$ python3 -q
>>> import numpy as np
>>> np.set_printoptions(precision=2, suppress=True, linewidth=140, sign=" ")
>>> A = np.load("out11.npy")
>>> A
array([[ 18,   5,   4,   9,   3,  17,   8,  12,  13,  17],
       [  5,   2,  11,   8,   4,  14,   8,  15,  11,  11],
       [  4,  11,  14,   2,   4,   5,  10,  11,   2,   4],
       [  9,   8,   2,   4,   3,   5,   6,   8,   5,  12],
       [  3,   4,   4,   3,  14,  10,   8,  12,   7,  12],
       [ 17,  14,   5,   5,  10,   6,  17,   9,   7,   6],
       [  8,   8,  10,   6,   8,  17,   0,   5,  10,   4],
       [ 12,  15,  11,   8,  12,   9,   5,  14,   7,   8],
       [ 13,  11,   2,   5,   7,   7,  10,   7,  12,   9],
       [ 17,  11,   4,  12,  12,   6,   4,   8,   9,  18]])
>>> evals, V = np.linalg.eigh(A)
>>> np.abs(V[:, -1])
array([ 0.4 ,  0.32,  0.23,  0.23,  0.28,  0.35,  0.27,  0.36,  0.3 ,  0.37])
>>> np.linalg.eigvalsh(A + 5 * np.eye(10))
array([-15.86,  -9.47,   0.07,   5.9 ,   8.86,   9.65,  15.65,  18.34,  25.53,  93.35])
>>> np.abs(V[:, -1]).round(6).argmax()
np.int64(0)
>>> round(float(evals.sum()), 2), np.trace(A)
(102.0, np.int64(102))
>>> np.round(V @ np.diag(evals) @ V.T, 2) + 0
array([[ 18.,   5.,   4.,   9.,   3.,  17.,   8.,  12.,  13.,  17.],
       [  5.,   2.,  11.,   8.,   4.,  14.,   8.,  15.,  11.,  11.],
       [  4.,  11.,  14.,   2.,   4.,   5.,  10.,  11.,   2.,   4.],
       [  9.,   8.,   2.,   4.,   3.,   5.,   6.,   8.,   5.,  12.],
       [  3.,   4.,   4.,   3.,  14.,  10.,   8.,  12.,   7.,  12.],
       [ 17.,  14.,   5.,   5.,  10.,   6.,  17.,   9.,   7.,   6.],
       [  8.,   8.,  10.,   6.,   8.,  17.,   0.,   5.,  10.,   4.],
       [ 12.,  15.,  11.,   8.,  12.,   9.,   5.,  14.,   7.,   8.],
       [ 13.,  11.,   2.,   5.,   7.,   7.,  10.,   7.,  12.,   9.],
       [ 17.,  11.,   4.,  12.,  12.,   6.,   4.,   8.,   9.,  18.]])
>>> evals, V = np.linalg.eigh(A)
>>> x = np.array([4, 6, 9, 3, 4, 0, 7, 9, 2, 5])
>>> np.abs(A).sum(axis=1).max(), round(float(np.abs(evals).max()), 2)
(np.int64(106), 88.35)
>>> round(float(x @ A @ x / (x @ x)), 2), round(float(evals[0]), 2), round(evals[-1], 2)
(64.99, -20.86, np.float64(88.35))
>>> x @ A @ x
np.int64(20602)
>>> other = np.array([[-3, 3],
...     [1, 0],
...     [-1, 3],
...     [0, -3],
...     [0, -1],
...     [2, 1],
...     [1, 2],
...     [2, 0],
...     [-3, 0],
...     [2, 1]])
>>> other.T @ A.T
array([[  8,  31,  29,  20,  46,  -4,  -4,  14, -10,  -3],
       [ 86,  61,  73,  47,  36,  87,  49,  60,  59,  47]])
>>> np.einsum("ik,kj->ij", A, other)
array([[  8,  86],
       [ 31,  61],
       [ 29,  73],
       [ 20,  47],
       [ 46,  36],
       [ -4,  87],
       [ -4,  49],
       [ 14,  60],
       [-10,  59],
       [ -3,  47]])
>>> np.einsum("ij,ij->i", A, A)
array([ 1410,   957,   619,   468,   747,  1126,   758,  1113,   791,  1235])
>>> r0 = np.array([-8, -1, -6, -1, 0, -9, 3, 8, 3, -1])
>>> other = A + np.outer(r0, np.eye(10)[9])
>>> np.linalg.matrix_rank(other - A)
np.int64(1)
>>> np.linalg.matrix_rank(np.linalg.inv(other) - np.linalg.inv(A), tol=1e-8)
np.int64(1)
>>> round(np.linalg.eigvalsh(A).min(), 2)
np.float64(-20.86)
>>> X = np.loadtxt("a.csv", delimiter=",")
>>> X
array([[-0.1 , -3.3 , -0.4 ,  0.2 ,  0.3 ,  1.1 ,  2.7 ,  0.8 , -1.1 ,  0.1 ],
       [ 0.7 ,  0.1 ,  0.  ,  1.4 ,  2.  , -0.3 , -0.1 ,  0.2 ,  1.2 ,  0.7 ],
       [ 0.46,  0.05,  0.32,  1.53,  1.98, -0.23, -0.57, -0.01,  0.74,  0.41],
       [ 1.  , -0.4 ,  0.3 , -1.1 ,  1.1 ,  0.7 ,  1.2 ,  0.2 , -1.9 , -1.6 ]])
>>> r0, r1 = X[3], X[1]
>>> np.round(r0 @ r0, 2)
np.float64(11.81)
>>> p = (r0 @ r1) / (r0 @ r0) * r0
>>> np.linalg.matrix_rank(np.outer(r0, r1))
np.int64(1)
>>> round((r1 - p) @ r0, 2)
np.float64(0.0)
>>> rng = np.random.default_rng(865)
>>> labels = rng.permutation(10)
>>> labels
array([ 2,  4,  6,  7,  5,  1,  8,  3,  0,  9])
>>> other = A[labels][:, labels]
>>> np.sort(np.abs(np.linalg.eigvals(other)))
array([  0.9 ,   3.86,   4.65,   4.93,  10.65,  13.34,  14.47,  20.53,  20.86,  88.35])
>>> np.diag(other)
array([ 14,  14,   0,  14,   6,   2,  12,   4,  18,  18])
>>> K = np.load("sample10.npy")
>>> K
array([[-2, -3, -2, -3, -2, -3],
       [ 2,  3,  2,  3,  2,  3],
       [-3,  0, -3,  0, -3,  0],
       [-2, -3, -2, -3, -2, -3],
       [ 2,  3,  2,  3,  2,  3],
       [-3,  0, -3,  0, -3,  0]])
>>> # row 3 repeats row 0
>>> other = K + rng.integers(-2, 3, (6, 2)) @ rng.integers(-2, 3, (2, 6))
>>> other
array([[-2, -2, -4, -5, -1, -4],
       [ 2,  4,  0,  1,  3,  2],
       [-3, -6,  5,  6, -9,  2],
       [-2, -5,  2,  1, -4, -1],
       [ 2,  9, -6, -3,  8,  1],
       [-3, -3, -1,  0, -6, -1]])
>>> np.round(np.linalg.svd(other - K, compute_uv=False), 2) + 0
array([ 20.65,   3.81,   0.  ,   0.  ,   0.  ,   0.  ])
>>> m1 = (rng.random((5, 5)) < 0.3) + np.eye(5)
>>> m1 /= m1.sum(axis=1, keepdims=True)
>>> m1
array([[ 1.  ,  0.  ,  0.  ,  0.  ,  0.  ],
       [ 0.33,  0.33,  0.33,  0.  ,  0.  ],
       [ 0.  ,  0.  ,  0.5 ,  0.5 ,  0.  ],
       [ 0.  ,  0.  ,  0.33,  0.33,  0.33],
       [ 0.5 ,  0.  ,  0.  ,  0.  ,  0.5 ]])
>>> np.linalg.matrix_power(m1, 4)
array([[ 1.  ,  0.  ,  0.  ,  0.  ,  0.  ],
       [ 0.52,  0.01,  0.19,  0.18,  0.09],
       [ 0.19,  0.  ,  0.29,  0.29,  0.23],
       [ 0.42,  0.  ,  0.19,  0.19,  0.19],
       [ 0.94,  0.  ,  0.  ,  0.  ,  0.06]])
>>> np.linalg.determinant(m1)
Traceback (most recent call last):
  File "<python-input-47>", line 1, in <module>
    np.linalg.determinant(m1)
    ^^^^^^^^^^^^^^^^^^^^^
AttributeError: module 'numpy.linalg' has no attribute 'determinant'
>>> np.allclose(m1, m1.T)
False
>>> round(float(np.abs(np.linalg.eigvals(m1)).max()), 2)
1.0
>>> (m1 + m1.T) / 2
array([[ 1.  ,  0.17,  0.  ,  0.  ,  0.25],
       [ 0.17,  0.33,  0.17,  0.  ,  0.  ],
       [ 0.  ,  0.17,  0.5 ,  0.42,  0.  ],
       [ 0.  ,  0.  ,  0.42,  0.33,  0.17],
       [ 0.25,  0.  ,  0.  ,  0.17,  0.5 ]])
>>> (m1 - m1.T) / 2
array([[ 0.  , -0.17,  0.  ,  0.  , -0.25],
       [ 0.17,  0.  ,  0.17,  0.  ,  0.  ],
       [ 0.  , -0.17,  0.  ,  0.08,  0.  ],
       [ 0.  ,  0.  , -0.08,  0.  ,  0.17],
       [ 0.25,  0.  ,  0.  , -0.17,  0.  ]])
>>> m1 @ m1
array([[ 1.  ,  0.  ,  0.  ,  0.  ,  0.  ],
       [ 0.44,  0.11,  0.28,  0.17,  0.  ],
       [ 0.  ,  0.  ,  0.42,  0.42,  0.17],
       [ 0.17,  0.  ,  0.28,  0.28,  0.28],
       [ 0.75,  0.  ,  0.  ,  0.  ,  0.25]])
>>> round(float(np.linalg.det(m1)), 2)
0.0
>>> np.allclose(m1 @ m1.T, m1.T @ m1)
False
>>> np.round(np.trace(m1), 2)
np.float64(2.67)
>>> feats = np.loadtxt("mat.csv", delimiter=",")
>>> feats.round(2) + 0
array([[ 0.97,  0.06, -0.05,  0.07, -0.07,  0.  , -0.07, -0.05, -0.09, -0.04],
       [ 0.06,  0.89,  0.09, -0.13,  0.13,  0.01,  0.12,  0.09,  0.16,  0.07],
       [-0.05,  0.09,  0.93,  0.11, -0.11, -0.01, -0.1 , -0.08, -0.13, -0.06],
       [ 0.07, -0.13,  0.11,  0.85,  0.15,  0.01,  0.14,  0.11,  0.18,  0.08],
       [-0.07,  0.13, -0.11,  0.15,  0.85, -0.01, -0.14, -0.11, -0.18, -0.09],
       [ 0.  ,  0.01, -0.01,  0.01, -0.01,  1.  , -0.01, -0.01, -0.01, -0.01],
       [-0.07,  0.12, -0.1 ,  0.14, -0.14, -0.01,  0.87, -0.1 , -0.17, -0.08],
       [-0.05,  0.09, -0.08,  0.11, -0.11, -0.01, -0.1 ,  0.92, -0.13, -0.06],
       [-0.09,  0.16, -0.13,  0.18, -0.18, -0.01, -0.17, -0.13,  0.78, -0.1 ],
       [-0.04,  0.07, -0.06,  0.08, -0.09, -0.01, -0.08, -0.06, -0.1 ,  0.95]])
>>> # rank 9
>>> x = np.array([0, 1, 2, 3, 0, 3, 2, 1, 1, 2])
>>> a = np.maximum(feats @ x, 0)
>>> np.tanh(feats @ x)
array([-0.19,  0.87,  0.94,  1.  , -0.39,  0.99,  0.92,  0.61,  0.46,  0.94])
>>> a
array([ 0.  ,  1.35,  1.71,  3.41,  0.  ,  2.97,  1.61,  0.71,  0.5 ,  1.77])
>>> np.flatnonzero(a > 1e-9)
array([ 1,  2,  3,  5,  6,  7,  8,  9])
>>> np.round(feats * (a > 1e-9)[:, None], 2) + 0
array([[ 0.  ,  0.  ,  0.  ,  0.  ,  0.  ,  0.  ,  0.  ,  0.  ,  0.  ,  0.  ],
       [ 0.06,  0.89,  0.09, -0.13,  0.13,  0.01,  0.12,  0.09,  0.16,  0.07],
       [-0.05,  0.09,  0.93,  0.11, -0.11, -0.01, -0.1 , -0.08, -0.13, -0.06],
       [ 0.07, -0.13,  0.11,  0.85,  0.15,  0.01,  0.14,  0.11,  0.18,  0.08],
       [ 0.  ,  0.  ,  0.  ,  0.  ,  0.  ,  0.  ,  0.  ,  0.  ,  0.  ,  0.  ],
       [ 0.  ,  0.01, -0.01,  0.01, -0.01,  1.  , -0.01, -0.01, -0.01, -0.01],
       [-0.07,  0.12, -0.1 ,  0.14, -0.14, -0.01,  0.87, -0.1 , -0.17, -0.08],
       [-0.05,  0.09, -0.08,  0.11, -0.11, -0.01, -0.1 ,  0.92, -0.13, -0.06],
       [-0.09,  0.16, -0.13,  0.18, -0.18, -0.01, -0.17, -0.13,  0.78, -0.1 ],
       [-0.04,  0.07, -0.06,  0.08, -0.09, -0.01, -0.08, -0.06, -0.1 ,  0.95]])
>>> np.maximum(feats @ x, 0) - np.maximum(-feats @ x, 0)
array([-0.19,  1.35,  1.71,  3.41, -0.41,  2.97,  1.61,  0.71,  0.5 ,  1.77])
>>> r = np.linalg.matrix_rank(feats)
>>> r
np.int64(9)
>>> ns = np.linalg.svd(feats)[2][r:].T
>>> [int(np.linalg.matrix_rank(np.delete(feats, i, axis=0))) for i in range(10)]
[9, 9, 9, 9, 9, 9, 9, 9, 9, 9]
>>> np.linalg.matrix_rank(feats.T @ feats), np.linalg.matrix_rank(feats @ feats.T)
(np.int64(9), np.int64(9))
>>> np.round(ns @ ns.T, 2) + 0
array([[ 0.03, -0.06,  0.05, -0.07,  0.07,  0.  ,  0.07,  0.05,  0.09,  0.04],
       [-0.06,  0.11, -0.09,  0.13, -0.13, -0.01, -0.12, -0.09, -0.16, -0.07],
       [ 0.05, -0.09,  0.07, -0.11,  0.11,  0.01,  0.1 ,  0.08,  0.13,  0.06],
       [-0.07,  0.13, -0.11,  0.15, -0.15, -0.01, -0.14, -0.11, -0.18, -0.08],
       [ 0.07, -0.13,  0.11, -0.15,  0.15,  0.01,  0.14,  0.11,  0.18,  0.09],
       [ 0.  , -0.01,  0.01, -0.01,  0.01,  0.  ,  0.01,  0.01,  0.01,  0.01],
       [ 0.07, -0.12,  0.1 , -0.14,  0.14,  0.01,  0.13,  0.1 ,  0.17,  0.08],
       [ 0.05, -0.09,  0.08, -0.11,  0.11,  0.01,  0.1 ,  0.08,  0.13,  0.06],
       [ 0.09, -0.16,  0.13, -0.18,  0.18,  0.01,  0.17,  0.13,  0.22,  0.1 ],
       [ 0.04, -0.07,  0.06, -0.08,  0.09,  0.01,  0.08,  0.06,  0.1 ,  0.05]])
>>> np.round(feats @ ns, 2) + 0
array([[ 0.],
       [ 0.],
       [ 0.],
       [ 0.],
       [ 0.],
       [ 0.],
       [ 0.],
       [ 0.],
       [ 0.],
       [ 0.]])
>>> [int(np.linalg.matrix_rank(feats[:, :j + 1])) for j in range(10)]
[1, 2, 3, 4, 5, 6, 7, 8, 9, 9]
>>> [int(np.linalg.matrix_rank(feats[:i])) for i in range(1, len(feats) + 1)]
[1, 2, 3, 4, 5, 6, 7, 8, 9, 9]
>>> ns.shape
(10, 1)
>>> U, sig, Vt = np.linalg.svd(feats)
>>> sig.round(2) + 0
array([ 1.,  1.,  1.,  1.,  1.,  1.,  1.,  1.,  1.,  0.])
>>> other = U[:, :9] @ np.diag(sig[:9]) @ Vt[:9]
>>> np.linalg.matrix_rank(feats, rtol=0.05)
np.int64(9)
>>> other.round(2) + 0
array([[ 0.97,  0.06, -0.05,  0.07, -0.07,  0.  , -0.07, -0.05, -0.09, -0.04],
       [ 0.06,  0.89,  0.09, -0.13,  0.13,  0.01,  0.12,  0.09,  0.16,  0.07],
       [-0.05,  0.09,  0.93,  0.11, -0.11, -0.01, -0.1 , -0.08, -0.13, -0.06],
       [ 0.07, -0.13,  0.11,  0.85,  0.15,  0.01,  0.14,  0.11,  0.18,  0.08],
       [-0.07,  0.13, -0.11,  0.15,  0.85, -0.01, -0.14, -0.11, -0.18, -0.09],
       [ 0.  ,  0.01, -0.01,  0.01, -0.01,  1.  , -0.01, -0.01, -0.01, -0.01],
       [-0.07,  0.12, -0.1 ,  0.14, -0.14, -0.01,  0.87, -0.1 , -0.17, -0.08],
       [-0.05,  0.09, -0.08,  0.11, -0.11, -0.01, -0.1 ,  0.92, -0.13, -0.06],
       [-0.09,  0.16, -0.13,  0.18, -0.18, -0.01, -0.17, -0.13,  0.78, -0.1 ],
       [-0.04,  0.07, -0.06,  0.08, -0.09, -0.01, -0.08, -0.06, -0.1 ,  0.95]])
>>> round(float(np.linalg.norm(feats - other, 2)), 2), round(sig[9], 2)
(0.0, np.float64(0.0))
>>> np.linalg.matrix_rank(other)
np.int64(9)
